$ python3 -q
>>> import numpy as np
>>> from numpy import linalg as LA
>>> np.set_printoptions(precision=1, suppress=True, linewidth=160, legacy="1.25")
>>> arr = np.loadtxt("dump.csv", delimiter=",")
>>> arr
array([[ 1.4,  1.4,  0.9, -0.7,  1.1],
       [-0.8,  1.2, -2.5, -0.1, -2. ],
       [ 0.9, -2.2,  0.3, -0.1, -0.1],
       [-0.6,  0.5,  0.4, -0.1, -0.9],
       [ 0.6,  0.1, -0.3, -0.3, -1. ],
       [-0.6,  0.2,  0.9, -1.2,  0.1],
       [ 0.2, -0.8, -1.3, -0.4,  1.9],
       [-0.1, -1.3, -2.3, -0.5,  0.9],
       [-0.7, -0.8, -1. , -0.4, -0.6],
       [-0.7, -0.1,  0.3, -1.2,  0.6],
       [-1.7,  0.5,  0.3, -0.4, -0.2],
       [-0.6, -0.8, -1. , -0.5, -0.3],
       [ 0.5,  0.6,  0.6,  0.8, -0.9],
       [-1.7, -0.6, -0.5, -1. , -1. ]])
>>> x = np.array([1, 1, -2, -1, 2])
>>> target = arr @ x
>>> target
array([ 3.9,  1.5, -2. , -2.6, -0.4, -0.8,  6.2,  5.5, -0.3,  1. , -1.8,  0.5, -2.7, -2.3])
>>> LA.solve(arr.T @ arr, arr.T @ target)
array([ 1.,  1., -2., -1.,  2.])
>>> rng = np.random.default_rng(55605)
>>> target = target + 0.1 * rng.normal(size=14)
>>> target
array([ 3.8,  1.6, -1.9, -2.4, -0.4, -0.7,  6.1,  5.4, -0.3,  0.9, -1.8,  0.4, -2.6, -2.5])
>>> c, *_ = LA.lstsq(arr, target)
>>> [round(float(LA.norm(LA.solve(arr.T @ arr + lam * np.eye(5), arr.T @ target))), 2) for lam in (0, 1, 10, 100)]
[3.24, 2.92, 1.62, 0.32]
>>> c.round()
array([ 1.,  1., -2., -1.,  2.])
>>> round(float(LA.norm(target - arr @ c)), 1)
0.3
>>> c
array([ 1. ,  1. , -2. , -0.9,  1.9])
>>> E = np.loadtxt("arr.csv", delimiter=",")
>>> E
array([[ 0., -2.,  1.,  4., -5.,  0.,  0.,  0.,  0.,  0.,  0.,  0.,  0.],
       [ 0., -5.,  1., -2.,  4.,  0.,  0.,  0.,  0.,  0.,  0.,  0.,  0.],
       [-2.,  4.,  4.,  5., -1.,  0.,  0.,  0.,  0.,  0.,  0.,  0.,  0.],
       [ 3., -3.,  2.,  2., -5.,  0.,  0.,  0.,  0.,  0.,  0.,  0.,  0.],
       [-5., -2.,  4.,  5., -1.,  0.,  0.,  0.,  0.,  0.,  0.,  0.,  0.],
       [ 0.,  0.,  0.,  0.,  0., -2.,  2., -1.,  1.,  0., -2., -1., -2.],
       [ 0.,  0.,  0.,  0.,  0.,  1.,  3.,  2.,  1.,  0.,  3.,  1.,  0.],
       [ 0.,  0.,  0.,  0.,  0., -3.,  1.,  0., -1.,  3., -2.,  2., -2.],
       [ 0.,  0.,  0.,  0.,  0., -1., -3.,  1., -1.,  1., -1.,  0., -3.],
       [ 0.,  0.,  0.,  0.,  0., -2.,  3.,  3., -1., -3., -1.,  0.,  3.],
       [ 0.,  0.,  0.,  0.,  0., -1.,  1.,  1.,  3., -3.,  0.,  1.,  0.],
       [ 0.,  0.,  0.,  0.,  0.,  0.,  2.,  3.,  1.,  1., -3.,  1.,  2.],
       [ 0.,  0.,  0.,  0.,  0., -1.,  3.,  0.,  2.,  1., -1.,  2., -1.]])
>>> np.flatnonzero(LA.matrix_power((E != 0) + (E.T != 0) + np.eye(13), 13)[7])
array([ 5,  6,  7,  8,  9, 10, 11, 12])
